% ipython --no-banner

In [1]: import numpy as np

In [2]: import numpy.linalg as la

In [3]: np.set_printoptions(precision=3, suppress=True, linewidth=160, sign=" ")

In [4]: rd = lambda a: np.round(a, 3) + 0

In [5]: out = np.array([[-1, 4], [-1, 3]])

In [6]: E = np.kron(np.eye(2, dtype=int), out)

In [7]: print(E)
[[-1  4  0  0]
 [-1  3  0  0]
 [ 0  0 -1  4]
 [ 0  0 -1  3]]

In [8]: t = np.radians(55)

In [9]: R = np.eye(4)

In [10]: R[1, 1] = R[3, 3] = np.cos(t)

In [11]: R[1, 3], R[3, 1] = -np.sin(t), np.sin(t)

In [12]: rd(R)
Out[12]: 
array([[ 1.   ,  0.   ,  0.   ,  0.   ],
       [ 0.   ,  0.574,  0.   , -0.819],
       [ 0.   ,  0.   ,  1.   ,  0.   ],
       [ 0.   ,  0.819,  0.   ,  0.574]])

In [13]: out = E @ R.T

In [14]: np.allclose(E @ E.T, out @ out.T)
Out[14]: True

In [15]: rd(la.svd(E, compute_uv=False)), rd(la.svd(out, compute_uv=False))
Out[15]: 
(array([ 5.193,  5.193,  0.193,  0.193]),
 array([ 5.193,  5.193,  0.193,  0.193]))

In [16]: rng = np.random.default_rng(48)

In [17]: z = rng.permutation(4)

In [18]: out = R[:, z] * rng.choice([-1, 1], 4)

In [19]: rd(out)
Out[19]: 
array([[ 0.   ,  0.   ,  1.   ,  0.   ],
       [-0.819,  0.   ,  0.   , -0.574],
       [ 0.   ,  1.   ,  0.   ,  0.   ],
       [ 0.574,  0.   ,  0.   , -0.819]])

In [20]: left, _, VT = la.svd(R.T @ out)

In [21]: rd(la.lstsq(R, out)[0])
Out[21]: 
array([[ 0.,  0.,  1.,  0.],
       [ 0.,  0.,  0., -1.],
       [ 0.,  1.,  0.,  0.],
       [ 1.,  0.,  0.,  0.]])

In [22]: print(z)
[ 3  2  0  1]

In [23]: left, sv, VT = la.svd(E, full_matrices=False)

In [24]: rd(VT @ VT.T)
Out[24]: 
array([[ 1.,  0.,  0.,  0.],
       [ 0.,  1.,  0.,  0.],
       [ 0.,  0.,  1.,  0.],
       [ 0.,  0.,  0.,  1.]])

In [25]: rd(sv)
Out[25]: array([ 5.193,  5.193,  0.193,  0.193])

In [26]: rd(left.T @ left)
Out[26]: 
array([[ 1.,  0.,  0.,  0.],
       [ 0.,  1.,  0.,  0.],
       [ 0.,  0.,  1.,  0.],
       [ 0.,  0.,  0.,  1.]])

In [27]: t3 = np.stack([E, -1 * E, E[::-1]])

In [28]: (t3 @ E.T).shape
Out[28]: (3, 4, 4)

In [29]: t3.shape
Out[29]: (3, 4, 4)

In [30]: t3.sum(axis=0)
Out[30]: 
array([[ 0,  0, -1,  3],
       [ 0,  0, -1,  4],
       [-1,  3,  0,  0],
       [-1,  4,  0,  0]])

In [31]: print(rd(la.det(t3)))
[ 1.  1.  1.]

In [32]: vals, V = la.eig(E)

In [33]: vals
Out[33]: array([ 1.,  1.,  1.,  1.])

In [34]: rd(np.sort(la.eigvals(la.inv(E))))
Out[34]: array([ 1.,  1.,  1.,  1.])

In [35]: rd(np.sort(la.eigvals(E.T)))
Out[35]: array([ 1.,  1.,  1.,  1.])

In [36]: print(np.prod(vals))
1.0

In [37]: rd(np.sort(la.eigvals(E @ E)))
Out[37]: array([ 1.,  1.,  1.,  1.])

In [38]: feats = np.loadtxt("mat.csv", delimiter=",")

In [39]: feats
Out[39]: 
array([[ 3.002, -0.587, -0.586,  6.193,  2.919,  3.012, -0.107,  5.941,  3.389,  6.068],
       [ 1.999,  0.347, -0.366,  4.287,  2.076,  1.848,  0.   ,  4.091,  2.052,  3.953],
       [ 3.808,  4.161, -0.939,  8.045,  0.162,  7.928,  3.773,  0.032,  4.083, -0.186]])

In [40]: u = np.array([-1, -1])

In [41]: rd(np.cross(feats[1, :3], feats[0, :3]))
Out[41]: array([-0.418,  0.073, -2.215])

In [42]: rd(np.polyval(u, feats[1]))
Out[42]: array([-2.999, -1.347, -0.634, -5.287, -3.076, -2.848, -1.   , -5.091, -3.052, -4.953])

In [43]: left, sv, VT = la.svd(feats)

In [44]: print(rd(sv))
[ 17.92    9.265   0.667]

In [45]: out = left[:, :2] @ np.diag(sv[:2]) @ VT[:2]

In [46]: la.matrix_rank(feats, rtol=0.05)
Out[46]: np.int64(2)

In [47]: rd(la.norm(feats - out) / la.norm(feats))
Out[47]: np.float64(0.033)

In [48]: rd(np.abs(feats - out).max())
Out[48]: np.float64(0.458)

In [49]: rd(la.norm(feats, 2) / la.norm(feats))
Out[49]: np.float64(0.888)

In [50]: la.matrix_rank(feats, rtol=0.1)
Out[50]: np.int64(2)

In [51]: np.argsort(-la.norm(feats, axis=0).round(6), kind="stable")[:3]
Out[51]: array([ 3,  5,  9])

In [52]: la.cond(feats) > 100
Out[52]: np.False_

In [53]: X = np.load("data.npy")

In [54]: X
Out[54]: 
array([[ 3,  0,  0,  0,  0,  0,  0],
       [ 2,  0,  0,  0,  4,  5,  0],
       [ 0,  0,  5,  2,  0,  0,  0],
       [ 4,  2,  0,  0,  0,  0,  0]])

In [55]: W1 = np.array([[-1, -2, -2, 0, -1, 0],
    ...:     [-1, 0, 2, 2, 1, 2],
    ...:     [-1, -1, -1, -2, 1, 1],
    ...:     [1, 1, 0, -2, 2, -1],
    ...:     [1, -2, -2, 0, -1, -1],
    ...:     [0, 1, -1, -2, -2, -1],
    ...:     [-2, 0, 0, -2, 1, 0]])

In [56]: coef = np.array([3, 3, 2, 2, 1, -3])

In [57]: act = np.maximum(X @ W1 + coef, 0)

In [58]: act
Out[58]: 
array([[  0,   0,   0,   2,   0,   0],
       [  5,   0,   0,   0,   0,   0],
       [  0,   0,   0,   0,  10,   0],
       [  0,   0,   0,   6,   0,   1]])

In [59]: la.matrix_rank(act)
Out[59]: np.int64(4)

In [60]: cent = np.array([[1, 1, 2], [2, 0, 1], [1, 1, 0], [2, 2, 1], [2, 2, 2], [2, 3, 3]])

In [61]: W1 @ cent
Out[61]: 
array([[ -9,  -5,  -6],
       [ 11,  13,   8],
       [ -4,  -1,   0],
       [  1,  -2,   2],
       [ -9,  -6,  -5],
       [ -9, -12,  -8],
       [ -4,  -4,  -4]])

In [62]: (act @ cent).round(6).argmax(axis=1)
Out[62]: array([ 0,  2,  0,  1])

In [63]: act @ cent
Out[63]: 
array([[  4,   4,   2],
       [  5,   5,  10],
       [ 20,  20,  20],
       [ 14,  15,   9]])

In [64]: A = np.loadtxt("layer4.csv", delimiter=",")

In [65]: print(A)
[[  0.   1.  16.  12.   0.]
 [  0.   1.  18.  10.   3.]
 [  0.   8.  11.   6.   0.]
 [  0.   4.  11.  11.   1.]
 [  0.   6.   9.   7.   0.]
 [  0.   6.  13.   7.   0.]
 [  0.   0.  18.  15.   8.]
 [  0.   5.  12.   6.   1.]
 [  0.   0.  17.  15.   3.]
 [  0.   0.  17.   9.   5.]
 [  0.   0.  15.  10.   8.]
 [  0.   0.  16.  14.   5.]
 [  0.   0.  17.  14.  10.]
 [  0.   5.  12.   6.   1.]
 [  0.   3.  12.   9.   0.]
 [  1.   0.  16.  11.   6.]
 [  0.   4.  11.  11.   1.]
 [  0.   2.  13.  12.   4.]
 [  0.   2.   9.   9.   5.]
 [  2.   0.  16.   8.   7.]
 [  1.   0.  13.   9.   5.]
 [  0.   4.   7.   8.   2.]
 [  0.   0.  18.  13.   2.]
 [  0.   3.  16.   9.   0.]
 [  2.   2.  13.   6.   6.]
 [  0.   4.  11.  11.   1.]
 [  1.   1.  16.   9.   0.]
 [  0.   2.   9.   9.   5.]
 [  2.   0.  19.  10.   8.]
 [  0.   2.  15.  11.   1.]
 [  0.   5.  12.   9.   0.]
 [  0.   0.  21.  12.   4.]
 [  0.   0.  21.  12.   4.]
 [  0.   2.  17.  10.   0.]
 [  2.   2.  11.   8.   2.]
 [  0.   0.  18.  12.   9.]
 [  0.   0.  19.  16.   6.]
 [  0.   0.  17.  15.   3.]]

In [66]: Ac = (A - A.mean(axis=0)) / A.std(axis=0)

In [67]: rd(Ac.std(axis=0))
Out[67]: array([ 1.,  1.,  1.,  1.,  1.])

In [68]: coef = la.lstsq(np.delete(Ac, 2, axis=1), Ac[:, 2])[0]

In [69]: np.abs(coef).argmax()
Out[69]: np.int64(1)
